$ ipython --no-banner

In [1]: import numpy as np

In [2]: np.set_printoptions(precision=2, suppress=True, linewidth=100, floatmode="fixed")

In [3]: def rnd(a):
   ...:     return np.round(a, 2) + 0
   ...: 

In [4]: J = np.array([[-3.98, -5.53, -4.22, -1.77, 1.15],
   ...:     [10.13, -10.53, -4.63, -3.71, -5.99],
   ...:     [3.68, -5.69, -0.55, -2.09, -3.5],
   ...:     [1.22, 5.98, 4.88, 5.5, 1.61],
   ...:     [1.41, -0.28, -1.83, 0.08, 4.17]])

In [5]: rnd(np.linalg.eigvals(J))
Out[5]: array([-7.71+7.90j, -7.71-7.90j,  5.22+0.00j,  3.34+0.00j,  1.47+0.00j])

In [6]: rnd(np.linalg.det(2 * J)), rnd(np.linalg.det(J))
Out[6]: (np.float64(100030.51), np.float64(3125.95))

In [7]: rnd(np.linalg.det(J.T))
Out[7]: np.float64(3125.95)

In [8]: rnd(np.einsum("ii->", J))
Out[8]: np.float64(-5.39)

In [9]: print(rnd(np.linalg.eigvals(J).sum().real))
-5.39

In [10]: rnd(np.linalg.det(J[::-1]))
Out[10]: np.float64(3125.95)

In [11]: r0 = np.array([-3, -1, 0, -3, -2])

In [12]: out = J + np.outer(r0, np.eye(5)[2])

In [13]: np.linalg.matrix_rank(out - J)
Out[13]: np.int64(1)

In [14]: out
Out[14]: 
array([[ -3.98,  -5.53,  -7.22,  -1.77,   1.15],
       [ 10.13, -10.53,  -5.63,  -3.71,  -5.99],
       [  3.68,  -5.69,  -0.55,  -2.09,  -3.50],
       [  1.22,   5.98,   1.88,   5.50,   1.61],
       [  1.41,  -0.28,  -3.83,   0.08,   4.17]])

In [15]: print(rnd(np.linalg.det(out) / np.linalg.det(J)), rnd(1 + np.linalg.solve(J, r0)[2]))
1.21 1.21

In [16]: rnd((J + J.T) / 2)
Out[16]: 
array([[ -3.98,   2.30,  -0.27,  -0.28,   1.28],
       [  2.30, -10.53,  -5.16,   1.14,  -3.14],
       [ -0.27,  -5.16,  -0.55,   1.40,  -2.66],
       [ -0.28,   1.14,   1.40,   5.50,   0.85],
       [  1.28,  -3.14,  -2.66,   0.85,   4.17]])

In [17]: rnd(np.linalg.det(J))
Out[17]: np.float64(3125.95)

In [18]: print(rnd(np.sort(np.abs(np.linalg.eigvals(J)))))
[ 1.47  3.34  5.22 11.04 11.04]

In [19]: np.allclose(J, J.T)
Out[19]: False

In [20]: print(rnd(np.trace(J)))
-5.39

In [21]: print(rnd((J - J.T) / 2))
[[ 0.00 -7.83 -3.95 -1.50 -0.13]
 [ 7.83  0.00  0.53 -4.85 -2.86]
 [ 3.95 -0.53  0.00 -3.48 -0.84]
 [ 1.50  4.85  3.48  0.00  0.76]
 [ 0.13  2.86  0.84 -0.76  0.00]]

In [22]: W0 = np.loadtxt("data.csv", delimiter=",")

In [23]: W0
Out[23]: 
array([[  5.47,  18.08,   6.58],
       [ 12.82, -15.33,   0.82],
       [-13.02,   2.27, -15.01],
       [-18.86,  -4.68,  -4.73],
       [ 10.26,  -7.51,  15.44],
       [-17.60,   5.68,   7.63],
       [ 16.54,   4.18,  10.44],
       [ 17.28,  -8.49,   5.41],
       [-19.90,   1.39,   1.46],
       [-18.70,  -7.03,   0.90],
       [ -3.27, -11.11, -16.31],
       [-19.59,  -3.05,   2.64],
       [-13.27,   3.98,  14.42],
       [-17.45,   9.72,   0.97],
       [ 18.73,  -4.00,   5.76],
       [-16.68,   3.52, -10.46],
       [ 11.95,  -4.71,  15.33],
       [-12.10, -13.59,  -8.30],
       [ -9.08,  13.19,  11.98],
       [ -7.78,  -7.23, -16.95],
       [ -2.35, -14.67,  13.38],
       [  5.12, -18.92,   4.00]])

In [24]: D = np.linalg.norm(W0[:, None] - W0[None], axis=-1)

In [25]: rnd(D[:5, :5])
Out[25]: 
array([[ 0.00, 34.69, 32.53, 35.18, 27.50],
       [34.69,  0.00, 35.04, 33.88, 16.78],
       [32.53, 35.04,  0.00, 13.71, 39.56],
       [35.18, 33.88, 13.71,  0.00, 35.54],
       [27.50, 16.78, 39.56, 35.54,  0.00]])

In [26]: np.unravel_index(D.round(6).argmax(), D.shape)
Out[26]: (np.int64(2), np.int64(16))

In [27]: D.mean(axis=1).argmax()
Out[27]: np.int64(0)

In [28]: np.linalg.matrix_rank(D ** 2)
Out[28]: np.int64(5)

In [29]: rnd(np.linalg.norm(W0, axis=1))
Out[29]: 
array([20.00, 20.00, 20.00, 20.00, 20.00, 20.01, 20.00, 20.00, 20.00, 20.00, 20.00, 20.00, 20.00,
       20.00, 20.00, 20.00, 20.00, 20.00, 20.00, 20.00, 19.99, 20.00])

In [30]: Xc = W0 - W0.mean(axis=0)

In [31]: V = np.linalg.svd(Xc)[2][:1]

In [32]: out = Xc - Xc @ V.T @ V

In [33]: np.linalg.norm(out, axis=1).round(6).argmax()
Out[33]: np.int64(0)

In [34]: rnd((Xc @ V.T).std(axis=0))
Out[34]: array([14.57])

In [35]: out = np.array([[0, 3], [1, 1], [3, 2]])

In [36]: np.linalg.matrix_rank(W0 @ out)
Out[36]: np.int64(2)

In [37]: np.linalg.matrix_rank(np.vstack([W0, out.T]))
Out[37]: np.int64(3)

In [38]: out = np.array([[0, 1, -1], [0, 1, 0], [2, 2, -2]])

In [39]: feats = out - out.T

In [40]: feats
Out[40]: 
array([[ 0,  1, -3],
       [-1,  0, -2],
       [ 3,  2,  0]])

In [41]: # null space of dimension 1

In [42]: Uu, sigma, vt = np.linalg.svd(feats)

In [43]: V = vt[:(sigma > 1e-8).sum()]

In [44]: rng = np.random.default_rng(907)

In [45]: x = feats[0] + 5 * feats[2] + rng.integers(2) * np.eye(3)[2]

In [46]: x
Out[46]: array([15.00, 11.00, -3.00])

In [47]: rnd(np.linalg.norm(x - V.T @ V @ x))
Out[47]: np.float64(0.0)

In [48]: print(np.allclose(V.T @ V @ x, x))
True

In [49]: rnd(np.diag(V.T @ V))
Out[49]: array([0.71, 0.36, 0.93])

In [50]: x = np.array([-4, -3, 5])

In [51]: feats @ x
Out[51]: array([-18,  -6, -18])

In [52]: (feats @ x).argmax()
Out[52]: np.int64(1)

In [53]: feats @ np.ones(3)
Out[53]: array([-2.00, -3.00,  5.00])

In [54]: feats * x
Out[54]: 
array([[  0,  -3, -15],
       [  4,   0, -10],
       [-12,  -6,   0]])

In [55]: np.linalg.norm(feats @ x) <= np.linalg.norm(feats, 2) * np.linalg.norm(x) + 1e-9
Out[55]: np.True_

In [56]: Uu, sigma, vt = np.linalg.svd(feats)

In [57]: print(rnd(sigma))
[3.74 3.74 0.00]

In [58]: out = Uu[:, :2] @ np.diag(sigma[:2]) @ vt[:2]

In [59]: rnd(out)
Out[59]: 
array([[ 0.00,  1.00, -3.00],
       [-1.00,  0.00, -2.00],
       [ 3.00,  2.00,  0.00]])

In [60]: np.linalg.matrix_rank(feats, rtol=0.05)
Out[60]: np.int64(2)

In [61]: rnd(np.linalg.norm(feats - out, 2)), rnd(sigma[2])
Out[61]: (np.float64(0.0), np.float64(0.0))

In [62]: np.unique(feats.round(6), axis=0).shape
Out[62]: (3, 3)

In [63]: np.allclose(feats[:-1].T @ np.linalg.lstsq(feats[:-1].T, feats[-1])[0], feats[-1])
Out[63]: True

In [64]: E = np.load("m.npy")

In [65]: E
Out[65]: 
array([[-2.08, -3.49, -1.38,  2.82],
       [ 2.40,  4.09,  1.64, -3.26],
       [-5.74, -9.62, -3.87,  7.69],
       [-2.95, -4.87, -1.95,  3.94],
       [-1.21, -2.10, -0.83,  1.68],
       [-1.96, -3.27, -1.30,  2.61],
       [-2.39, -4.00, -1.57,  3.17],
       [-0.92, -1.51, -0.62,  1.20],
       [ 0.90,  1.47,  0.58, -1.19],
       [ 0.06,  0.11,  0.04, -0.09],
       [-2.08, -3.45, -1.41,  2.74],
       [-2.13, -3.51, -1.43,  2.81],
       [ 4.34,  7.19,  2.89, -5.80],
       [ 1.76,  2.96,  1.15, -2.37],
       [-2.64, -4.45, -1.76,  3.54],
       [ 1.67,  2.82,  1.13, -2.25],
       [ 0.38,  0.58,  0.22, -0.48],
       [ 3.27,  5.43,  2.12, -4.37],
       [-2.86, -4.77, -1.94,  3.85],
       [-4.53, -7.55, -3.00,  6.04],
       [ 1.14,  1.92,  0.75, -1.57],
       [-2.48, -4.14, -1.67,  3.32],
       [-2.24, -3.73, -1.47,  3.00],
       [ 3.05,  5.13,  2.03, -4.11],
       [-0.25, -0.40, -0.13,  0.32],
       [ 2.09,  3.51,  1.41, -2.80],
       [-4.07, -6.75, -2.70,  5.38]])

In [66]: out = E / np.linalg.norm(E, axis=1, keepdims=True)

In [67]: gram = out @ out.T

In [68]: rnd(np.linalg.norm(out, axis=1))
Out[68]: 
array([1.00, 1.00, 1.00, 1.00, 1.00, 1.00, 1.00, 1.00, 1.00, 1.00, 1.00, 1.00, 1.00, 1.00, 1.00,
       1.00, 1.00, 1.00, 1.00, 1.00, 1.00, 1.00, 1.00, 1.00, 1.00, 1.00, 1.00])

In [69]: (gram - 2 * np.eye(27)).round(6).argmax(axis=1)
Out[69]: 
array([22, 15, 21, 22, 14, 19,  5, 10, 17, 20,  7, 10, 25, 17,  5, 25,  8, 13, 21,  5, 13,  2, 19,
       15, 22, 15,  5])

In [70]: print(rnd(gram[5]))
[ 1.00 -1.00  1.00  1.00  1.00  1.00  1.00  1.00 -1.00 -1.00  1.00  1.00 -1.00 -1.00  1.00 -1.00
 -1.00 -1.00  1.00  1.00 -1.00  1.00  1.00 -1.00  1.00 -1.00  1.00]

In [71]: print(rnd(np.abs(np.linalg.svd(E)[2][-1])))
[0.23 0.57 0.31 0.73]

In [72]: [round(float(x), 2) for x in np.linalg.svd(E, compute_uv=False)[:3]]
Out[72]: [33.57, 0.11, 0.1]

In [73]: round(np.log10(np.linalg.cond(E)))
Out[73]: 3

In [74]: rnd(np.linalg.norm(E, 2) / np.linalg.norm(E))
Out[74]: np.float64(1.0)

In [75]: np.linalg.cond(E) > 100
Out[75]: np.True_
